$ python -q
>>> import numpy as np
>>> from numpy import linalg as LA
>>> np.set_printoptions(precision=3, suppress=True, linewidth=140)
>>> rnd = lambda a: np.round(a, 3) + 0
>>> K = np.load("w.npy")
>>> K
array([[0, 1, 0, 0, 0, 0, 0, 0, 0],
       [0, 0, 0, 1, 0, 0, 0, 0, 0],
       [0, 0, 1, 0, 0, 0, 0, 0, 0],
       [0, 0, 0, 0, 0, 0, 1, 0, 0],
       [0, 0, 0, 0, 0, 1, 0, 0, 0],
       [0, 0, 0, 0, 0, 0, 0, 1, 0],
       [1, 0, 0, 0, 0, 0, 0, 0, 0],
       [0, 0, 0, 0, 0, 0, 0, 0, 1],
       [0, 0, 0, 0, 1, 0, 0, 0, 0]])
>>> gram = K.T @ K
>>> np.diag(gram)
array([1, 1, 1, 1, 1, 1, 1, 1, 1])
>>> (K @ K.T).shape
(9, 9)
>>> np.trace(gram), (K ** 2).sum()
(np.int64(9), np.int64(9))
>>> rnd(LA.svd(K, compute_uv=False) ** 2)
array([1., 1., 1., 1., 1., 1., 1., 1., 1.])
>>> LA.matrix_rank(gram)
np.int64(9)
>>> K[:, 3] @ K[:, 6]
np.int64(0)
>>> rnd(LA.pinv(K))
array([[0., 0., 0., 0., 0., 0., 1., 0., 0.],
       [1., 0., 0., 0., 0., 0., 0., 0., 0.],
       [0., 0., 1., 0., 0., 0., 0., 0., 0.],
       [0., 1., 0., 0., 0., 0., 0., 0., 0.],
       [0., 0., 0., 0., 0., 0., 0., 0., 1.],
       [0., 0., 0., 0., 1., 0., 0., 0., 0.],
       [0., 0., 0., 1., 0., 0., 0., 0., 0.],
       [0., 0., 0., 0., 0., 1., 0., 0., 0.],
       [0., 0., 0., 0., 0., 0., 0., 1., 0.]])
>>> rnd(LA.svd(K, compute_uv=False))
array([1., 1., 1., 1., 1., 1., 1., 1., 1.])
>>> K.T @ K
array([[1, 0, 0, 0, 0, 0, 0, 0, 0],
       [0, 1, 0, 0, 0, 0, 0, 0, 0],
       [0, 0, 1, 0, 0, 0, 0, 0, 0],
       [0, 0, 0, 1, 0, 0, 0, 0, 0],
       [0, 0, 0, 0, 1, 0, 0, 0, 0],
       [0, 0, 0, 0, 0, 1, 0, 0, 0],
       [0, 0, 0, 0, 0, 0, 1, 0, 0],
       [0, 0, 0, 0, 0, 0, 0, 1, 0],
       [0, 0, 0, 0, 0, 0, 0, 0, 1]])
>>> K @ K.T
array([[1, 0, 0, 0, 0, 0, 0, 0, 0],
       [0, 1, 0, 0, 0, 0, 0, 0, 0],
       [0, 0, 1, 0, 0, 0, 0, 0, 0],
       [0, 0, 0, 1, 0, 0, 0, 0, 0],
       [0, 0, 0, 0, 1, 0, 0, 0, 0],
       [0, 0, 0, 0, 0, 1, 0, 0, 0],
       [0, 0, 0, 0, 0, 0, 1, 0, 0],
       [0, 0, 0, 0, 0, 0, 0, 1, 0],
       [0, 0, 0, 0, 0, 0, 0, 0, 1]])
>>> out = np.array([[0, 4], [4, 1], [-4, 1]])
>>> W0 = np.kron(np.eye(3, dtype=int), out)
>>> W0
array([[ 0,  4,  0,  0,  0,  0],
       [ 4,  1,  0,  0,  0,  0],
       [-4,  1,  0,  0,  0,  0],
       [ 0,  0,  0,  4,  0,  0],
       [ 0,  0,  4,  1,  0,  0],
       [ 0,  0, -4,  1,  0,  0],
       [ 0,  0,  0,  0,  0,  4],
       [ 0,  0,  0,  0,  4,  1],
       [ 0,  0,  0,  0, -4,  1]])
>>> rng = np.random.default_rng(372)
>>> idx = rng.permutation(6)
>>> out = W0[:, idx] * rng.choice([-1, 1], 6)
>>> out
array([[ 0, -4,  0,  0,  0,  0],
       [ 4, -1,  0,  0,  0,  0],
       [-4, -1,  0,  0,  0,  0],
       [ 0,  0, -4,  0,  0,  0],
       [ 0,  0, -1,  0,  0,  4],
       [ 0,  0, -1,  0,  0, -4],
       [ 0,  0,  0,  4,  0,  0],
       [ 0,  0,  0,  1, -4,  0],
       [ 0,  0,  0,  1,  4,  0]])
>>> Uu, _, vt = LA.svd(W0.T @ out)
>>> Uu @ vt
array([[ 1.,  0.,  0.,  0.,  0.,  0.],
       [ 0., -1.,  0.,  0.,  0.,  0.],
       [ 0.,  0.,  0.,  0.,  0.,  1.],
       [ 0.,  0., -1.,  0.,  0.,  0.],
       [ 0.,  0.,  0.,  0., -1.,  0.],
       [ 0.,  0.,  0.,  1.,  0.,  0.]])
>>> O, vecs = LA.qr(out[:, :5])[0], LA.qr(out[:, 5:])[0]
>>> sv = LA.svd(O.T @ vecs, compute_uv=False)
>>> np.degrees(np.arccos(sv.clip(0, 1)))
array([90.])
>>> rnd(LA.norm(O @ O.T - vecs @ vecs.T, 2))
np.float64(1.0)
>>> rnd(sv)
array([0.])
>>> proj = W0 @ LA.solve(W0.T @ W0, W0.T)
>>> rnd(LA.eigvalsh(proj))
array([0., 0., 0., 1., 1., 1., 1., 1., 1.])
>>> rnd(proj)
array([[ 0.889,  0.222,  0.222,  0.   ,  0.   ,  0.   ,  0.   ,  0.   ,  0.   ],
       [ 0.222,  0.556, -0.444,  0.   ,  0.   ,  0.   ,  0.   ,  0.   ,  0.   ],
       [ 0.222, -0.444,  0.556,  0.   ,  0.   ,  0.   ,  0.   ,  0.   ,  0.   ],
       [ 0.   ,  0.   ,  0.   ,  0.889,  0.222,  0.222,  0.   ,  0.   ,  0.   ],
       [ 0.   ,  0.   ,  0.   ,  0.222,  0.556, -0.444,  0.   ,  0.   ,  0.   ],
       [ 0.   ,  0.   ,  0.   ,  0.222, -0.444,  0.556,  0.   ,  0.   ,  0.   ],
       [ 0.   ,  0.   ,  0.   ,  0.   ,  0.   ,  0.   ,  0.889,  0.222,  0.222],
       [ 0.   ,  0.   ,  0.   ,  0.   ,  0.   ,  0.   ,  0.222,  0.556, -0.444],
       [ 0.   ,  0.   ,  0.   ,  0.   ,  0.   ,  0.   ,  0.222, -0.444,  0.556]])
>>> np.allclose(proj @ proj, proj)
True
>>> W1 = np.array([[-1, -5, -1],
...     [-5, 3, 5],
...     [5, -4, -4],
...     [-2, 1, -4],
...     [-4, 0, -3],
...     [2, -4, -3],
...     [-5, 3, -1],
...     [-5, 0, -5],
...     [-4, -4, -2]])
>>> coef = np.array([0, 0, -1])
>>> H = np.maximum(proj @ W1 + coef, 0)
>>> rnd(H)
array([[0.   , 0.   , 0.   ],
       [0.   , 2.333, 3.333],
       [4.778, 0.   , 0.   ],
       [0.   , 0.   , 0.   ],
       [0.   , 2.   , 0.   ],
       [2.444, 0.   , 0.   ],
       [0.   , 1.778, 0.   ],
       [0.   , 2.444, 0.   ],
       [0.   , 0.   , 0.   ]])
>>> (H > 0).astype(int)
array([[0, 0, 0],
       [0, 1, 1],
       [1, 0, 0],
       [0, 0, 0],
       [0, 1, 0],
       [1, 0, 0],
       [0, 1, 0],
       [0, 1, 0],
       [0, 0, 0]])
>>> W2 = np.array([[3, -7, -1], [-6, -9, 3], [7, 3, 8]])
>>> W1 @ W2
array([[ 20,  49, -22],
       [  2,  23,  54],
       [ 11, -11, -49],
       [-40,  -7, -27],
       [-33,  19, -20],
       [  9,  13, -38],
       [-40,   5,   6],
       [-50,  20, -35],
       [ -2,  58, -24]])
>>> W0.reshape(-1, 2)
array([[ 0,  4],
       [ 0,  0],
       [ 0,  0],
       [ 4,  1],
       [ 0,  0],
       [ 0,  0],
       [-4,  1],
       [ 0,  0],
       [ 0,  0],
       [ 0,  0],
       [ 0,  4],
       [ 0,  0],
       [ 0,  0],
       [ 4,  1],
       [ 0,  0],
       [ 0,  0],
       [-4,  1],
       [ 0,  0],
       [ 0,  0],
       [ 0,  0],
       [ 0,  4],
       [ 0,  0],
       [ 0,  0],
       [ 4,  1],
       [ 0,  0],
       [ 0,  0],
       [-4,  1]])
>>> t3 = W0.reshape(9, 2, -1)
>>> np.einsum("ihd,jhd->hij", t3, t3).shape
(2, 9, 9)
>>> np.swapaxes(t3, 1, 2)[0]
array([[0, 0],
       [4, 0],
       [0, 0]])
>>> t3.shape
(9, 2, 3)
>>> arr = rng.normal(size=(43, 11))
>>> arr = 3 * arr / LA.norm(arr, axis=1, keepdims=True)
>>> rnd(arr)
array([[ 0.034,  0.332,  0.623,  1.028, -0.149,  0.143,  0.992,  0.179, -1.202,  0.315, -2.2  ],
       [-0.324, -0.354,  0.893,  0.274,  1.589, -0.77 , -0.4  ,  0.193, -0.21 , -1.662,  1.332],
       [-1.148, -0.048, -0.526,  1.82 , -0.379,  0.968,  0.435, -0.42 ,  0.614, -1.49 ,  0.221],
       [ 0.803, -0.756,  0.538,  1.681, -0.226, -0.738, -1.143, -0.796,  0.837,  0.016,  1.197],
       [ 0.329,  0.985, -0.446,  1.278,  0.371,  0.409, -1.542,  0.979,  0.265, -1.538,  0.116],
       [-0.289,  0.149,  0.682, -0.804,  0.658, -0.19 ,  0.024, -1.043, -0.046,  0.642,  2.411],
       [-0.076, -1.287,  0.116,  0.907,  1.304, -0.511,  0.681,  0.45 , -0.519,  0.894,  1.674],
       [ 1.666, -0.434, -0.623,  0.004, -1.184, -1.061,  0.159, -0.694, -1.461,  0.391, -0.572],
       [ 0.25 , -1.264,  1.449,  0.504,  0.467,  0.166, -0.871,  0.17 ,  1.853,  0.48 , -0.538],
       [-0.442, -0.777,  1.075, -0.546,  0.641, -0.702,  1.486,  0.395, -0.171, -1.838, -0.26 ],
       [ 0.478,  1.527,  0.75 ,  0.458,  1.276,  0.362,  0.181, -0.805,  0.014,  0.747,  1.633],
       [-1.165, -0.341,  0.398, -0.345,  0.416, -0.34 ,  0.778, -0.082, -1.176,  1.97 , -1.042],
       [ 0.842, -0.494,  1.257,  0.374, -0.185, -0.851,  1.416, -1.62 , -0.274,  0.18 ,  0.913],
       [ 0.654,  0.505, -0.933, -0.416, -1.735, -0.966,  0.755, -0.723, -0.368,  1.071,  0.976],
       [ 0.574, -1.926, -0.366, -0.715, -0.049,  1.02 , -0.407, -1.222, -1.219, -0.235,  0.272],
       [ 0.336,  0.23 , -0.027, -0.017,  0.858,  1.02 ,  1.962,  1.083,  1.296, -0.481,  0.352],
       [ 1.581,  0.617,  0.222, -0.038,  0.073, -0.192, -0.928, -1.057, -1.111,  1.662,  0.225],
       [-0.299,  1.782,  0.236,  0.055, -0.428, -0.257,  0.74 ,  2.11 , -0.032,  0.579,  0.297],
       [-0.102, -1.767, -0.984,  0.256,  1.459, -0.674,  0.039,  0.179, -0.589,  0.76 ,  1.137],
       [ 0.067,  0.743, -1.209, -0.168,  1.465,  0.166, -0.817, -1.85 ,  0.694,  0.155, -0.428],
       [ 0.303, -0.494, -0.373, -0.843,  0.246, -0.267, -1.248, -1.093,  1.783, -0.835, -1.027],
       [-1.464,  0.77 , -0.909, -0.098,  0.387,  0.203, -0.666, -0.01 , -1.079, -1.505,  1.169],
       [-0.103,  0.269,  0.656, -1.696, -0.397,  1.469, -1.666,  0.237, -0.016,  0.375, -0.567],
       [ 0.726, -0.313,  1.934, -1.57 ,  0.485, -1.239, -0.1  , -0.214, -0.475,  0.235, -0.246],
       [ 0.141, -0.423,  1.296, -1.228, -1.057,  0.721, -0.59 , -0.512, -1.09 ,  0.958,  1.123],
       [ 0.817, -1.013,  0.578, -1.374,  0.721,  0.543, -1.481,  0.712,  0.985,  0.771, -0.036],
       [-0.699,  1.525, -1.143, -0.497, -0.434, -1.358,  0.569,  0.55 , -1.133,  0.781, -0.286],
       [-0.617,  0.067, -0.297,  0.926, -0.747,  1.159,  0.431, -0.803, -2.069,  0.016,  0.809],
       [ 0.758, -0.266,  0.192, -1.485, -1.041, -0.732,  0.236, -0.616,  0.723,  1.613,  0.967],
       [ 0.49 ,  1.596, -0.764,  1.384,  0.655,  0.175, -0.008,  1.625, -0.563, -0.124,  0.53 ],
       [-1.639, -0.991,  0.033,  0.264, -0.5  , -1.503,  0.104, -1.002, -0.834, -1.011,  0.127],
       [-1.201, -0.291, -0.229, -0.813, -0.062,  1.533,  0.067,  1.167,  0.427,  1.492,  0.795],
       [-0.61 ,  0.083, -1.17 ,  1.395,  0.255, -0.215, -0.034,  0.948, -1.253, -1.03 ,  1.29 ],
       [ 0.75 , -0.157,  0.912,  0.644,  0.126,  0.207, -0.21 , -1.649,  1.135,  0.742,  1.584],
       [-0.177,  1.268,  0.095,  1.047,  0.094,  1.861,  0.066, -0.428,  0.847,  0.955, -0.982],
       [ 0.169, -0.959,  0.171,  0.826,  2.076,  1.397,  0.256,  0.177,  0.78 , -0.541, -0.285],
       [-0.285,  1.096, -2.021, -0.848, -0.478,  1.112,  0.076, -0.611,  0.269,  0.688,  0.724],
       [ 0.683, -0.878,  0.777,  1.088, -0.334, -1.899,  0.254, -0.642, -0.246,  0.738,  1.086],
       [-1.667,  0.178,  1.336,  0.594,  0.035, -0.516,  1.824,  0.163,  0.386,  0.506, -0.155],
       [-0.512,  0.14 ,  0.958, -0.193, -1.216,  0.877, -0.448,  0.006, -1.884, -0.727, -1.113],
       [ 1.103,  0.812, -2.034,  1.103, -0.965, -0.486,  0.235, -0.071, -0.388, -0.082,  0.622],
       [-0.02 , -0.54 , -0.064, -0.653,  0.253,  0.087, -0.5  , -1.157,  0.871, -0.103,  2.418],
       [-0.653, -0.393, -0.049, -1.344,  1.227,  1.193, -0.57 , -1.13 ,  0.172, -1.377,  0.392]])
>>> O, Rm = LA.qr(arr)
>>> O.shape, Rm.shape
((43, 11), (11, 11))
>>> np.allclose(Rm.T @ Rm, arr.T @ arr)
True
>>> rnd(O.T @ O)
array([[1., 0., 0., 0., 0., 0., 0., 0., 0., 0., 0.],
       [0., 1., 0., 0., 0., 0., 0., 0., 0., 0., 0.],
       [0., 0., 1., 0., 0., 0., 0., 0., 0., 0., 0.],
       [0., 0., 0., 1., 0., 0., 0., 0., 0., 0., 0.],
       [0., 0., 0., 0., 1., 0., 0., 0., 0., 0., 0.],
       [0., 0., 0., 0., 0., 1., 0., 0., 0., 0., 0.],
       [0., 0., 0., 0., 0., 0., 1., 0., 0., 0., 0.],
       [0., 0., 0., 0., 0., 0., 0., 1., 0., 0., 0.],
       [0., 0., 0., 0., 0., 0., 0., 0., 1., 0., 0.],
       [0., 0., 0., 0., 0., 0., 0., 0., 0., 1., 0.],
       [0., 0., 0., 0., 0., 0., 0., 0., 0., 0., 1.]])
>>> rnd(abs(Rm[0, 0])), rnd(LA.norm(arr[:, 0]))
(np.float64(5.154), np.float64(5.154))
>>> out = arr + rng.integers(-2, 3, (43, 6)) @ rng.integers(-2, 3, (6, 11))
>>> rnd(out)
array([[  0.034,  -1.668,  -4.377,   4.028,   2.851,  -2.857,   3.992,   2.179,   8.798,  -8.685,  -0.2  ],
       [ -3.324,   6.646,  -4.107,   0.274,   7.589,  -9.77 ,  -6.4  ,  -6.807,  -5.21 ,  -1.662,  -2.668],
       [  2.852,  -0.048,  -2.526,   0.82 ,   4.621,   7.968,   3.435,  -5.42 ,  -7.386,   1.51 ,   2.221],
       [ -0.197,   6.244,   2.538,   0.681,  -3.226,  -3.738, -11.143,   0.204,  -8.163,   8.016,   3.197],
       [  0.329,   4.985,  -2.446,   1.278,   2.371,   0.409,  -6.542,   0.979,  -5.735,   1.462,   6.116],
       [  3.711,  -3.851,  -1.318,   5.196,   2.658,  -0.19 ,   0.024,   2.957,   3.954,  -7.358,   6.411],
       [  4.924,   0.713,  -2.884,   6.907,   2.304,  -3.511,  -5.319,   4.45 ,  -0.519,  -3.106,   5.674],
       [ -1.334,   6.566,  -0.623,  -0.996,  -6.184,  -9.061,  -6.841,   2.306,   1.539,   3.391,  -2.572],
       [  3.25 ,  -7.264,   3.449,  -1.496,  -0.533,  13.166,   7.129,   3.17 ,   1.853,   2.48 ,   7.462],
       [  1.558,   4.223,   0.075,  -3.546,  -1.359,   3.298,   0.486,   1.395,  -3.171,   5.162,   3.74 ],
       [ -1.522,   0.527,  -0.25 ,   1.458,  -0.724,   2.362,  -1.819,   8.195,   5.014,  -1.253,  15.633],
       [ -5.165,  -2.341,   5.398,  -3.345,  -4.584,   2.66 ,   0.778,   3.918,  -1.176,   5.97 ,   2.958],
       [  1.842,  -2.494,   2.257,  -1.626,  -7.185,   4.149,   7.416,   6.38 ,  11.726,   0.18 ,   4.913],
       [  2.654,   4.505,  -8.933,  -1.416,   3.265,  -2.966,   5.755,  -5.723,   5.632,  -1.929,  -3.024],
       [ -0.426,  -0.926,   5.634,  -4.715,  -2.049,   3.02 ,  -1.407,  -7.222, -12.219,   8.765,  -7.728],
       [ -2.664,   1.23 ,   0.973,  -5.017,  -0.142,   4.02 ,   4.962,  -0.917,   0.296,   4.519,   0.352],
       [ -4.419,  -1.383,   8.222,  -2.038,  -9.927,  -4.192,  -2.928,   4.943,   4.889,   3.662,  -3.775],
       [ -6.299,   4.782,   2.236,  -4.945,  -6.428,   0.743,  -1.26 ,   8.11 ,   2.968,   6.579,   8.297],
       [  1.898,  -0.767, -10.984,   5.256,  13.459,  -3.674,  -0.961,  -3.821,  -1.589,  -8.24 ,   7.137],
       [  5.067,   6.743,  -3.209,  -2.168,  -1.535,   3.166,  -0.817,  -0.85 ,   0.694,   6.155,  -0.428],
       [  2.303,   4.506,  -2.373,  -2.843,   1.246,  -1.267,  -1.248,  -6.093,  -1.217,   3.165,  -7.027],
       [  2.536,  -9.23 ,   2.091,   1.902,   0.387,  10.203,   7.334,   2.99 ,   0.921,  -5.505,   5.169],
       [  0.897,   7.269,  -3.344,  -3.696,  -0.397,  -3.531,  -1.666,  -3.763,   2.984,   2.375,  -8.567],
       [ -2.274,   9.687,   4.934,  -7.57 ,  -4.515,  -3.239,  -8.1  ,  -2.214, -10.475,  14.235,  -2.246],
       [  0.141,   0.577,   5.296,  -2.228,  -1.057,   3.721,  -5.59 ,  -2.512, -14.09 ,   7.958,   3.123],
       [ -2.183,  -1.013,   7.578,  -4.374,  -9.279,  -0.457,  -2.481,   5.712,   4.985,   5.771,  -4.036],
       [  1.301,   7.525,  -7.143,   2.503,   0.566,  -9.358,  -3.431,   1.55 ,   4.867,  -3.219,  -2.286],
       [  0.383,  -4.933,  -0.297,   5.926,   2.253,   4.159,  -2.569,   4.197,  -5.069,  -4.984,  12.809],
       [  1.758,  -1.266,  -5.808,   2.515,   2.959,   0.268,  -0.764,   5.384,   5.723,  -5.387,  14.967],
       [  0.49 ,  -5.404,  -0.764,  -0.616,   5.655,   8.175,   9.992,  -3.375,  -1.563,  -2.124,   0.53 ],
       [ -6.639,  -1.991,   5.033,  -0.736,  -5.5  ,   0.497,  -5.896,   6.998,  -3.834,   2.989,  12.127],
       [ -6.201,  -6.291,   0.771,   1.187,   4.938,  -0.467,   0.067,  -0.833,  -1.573,  -4.508,   2.795],
       [ -0.61 ,   5.083,  -5.17 ,  -1.605,  -3.745,  -3.215,   3.966,   2.948,  11.747,  -1.03 ,  -2.71 ],
       [  0.75 ,  -7.157,  -3.088,   5.644,   8.126,   3.207,   1.79 ,   0.351,   2.135,  -9.258,  13.584],
       [ -6.177,   0.268,   3.095,  -2.953,  -4.906,  -2.139,   4.066,  -0.428,   9.847,   0.955,  -8.982],
       [  2.169,   5.041,  -7.829,   3.826,   5.076,  -7.603,  -1.744,  -0.823,   8.78 ,  -6.541,  -4.285],
       [ -6.285,   4.096,   1.979,  -5.848,  -8.478,   3.112,  -3.924,   7.389,   1.269,   8.688,  10.724],
       [  0.683,  -7.878,   0.777,  -0.912,   2.666,   3.101,  12.254,  -5.642,   4.754,  -3.262,  -4.914],
       [ -4.667,  -5.822,   8.336,   2.594,  -0.965,  -1.516,  -1.176,   0.163,  -5.614,  -0.494,  -2.155],
       [ -1.512,   4.14 ,   1.958,  -3.193,  -5.216,  -4.123,   0.552,  -2.994,   2.116,   2.273, -13.113],
       [ -2.897,   6.812,   5.966,  -0.897, -12.965,  -7.486, -10.765,   5.929,  -2.388,   8.918,  -3.378],
       [ -4.02 ,   6.46 ,   3.936,  -4.653,  -8.747,  -7.913,  -5.5  ,  -0.157,   3.871,   6.897,  -7.582],
       [  2.347,   2.607,  -5.049,  -3.344,   7.227,   0.193,   5.43 , -12.13 ,  -0.828,  -1.377, -11.608]])
>>> rnd(LA.svd(out - arr, compute_uv=False))
array([63.894, 54.131, 45.862, 43.449, 27.768, 17.977,  0.   ,  0.   ,  0.   ,  0.   ,  0.   ])
>>> LA.matrix_rank(out - arr, tol=1e-8)
np.int64(6)
>>> np.abs(out - arr).sum(axis=1)
array([42., 52., 40., 47., 28., 38., 38., 42., 48., 33., 41., 34., 48., 45., 51., 25., 52., 48., 54., 28., 31., 50., 36., 65., 38., 43.,
       43., 45., 50., 40., 52., 33., 42., 54., 44., 52., 59., 49., 32., 41., 71., 62., 50.])
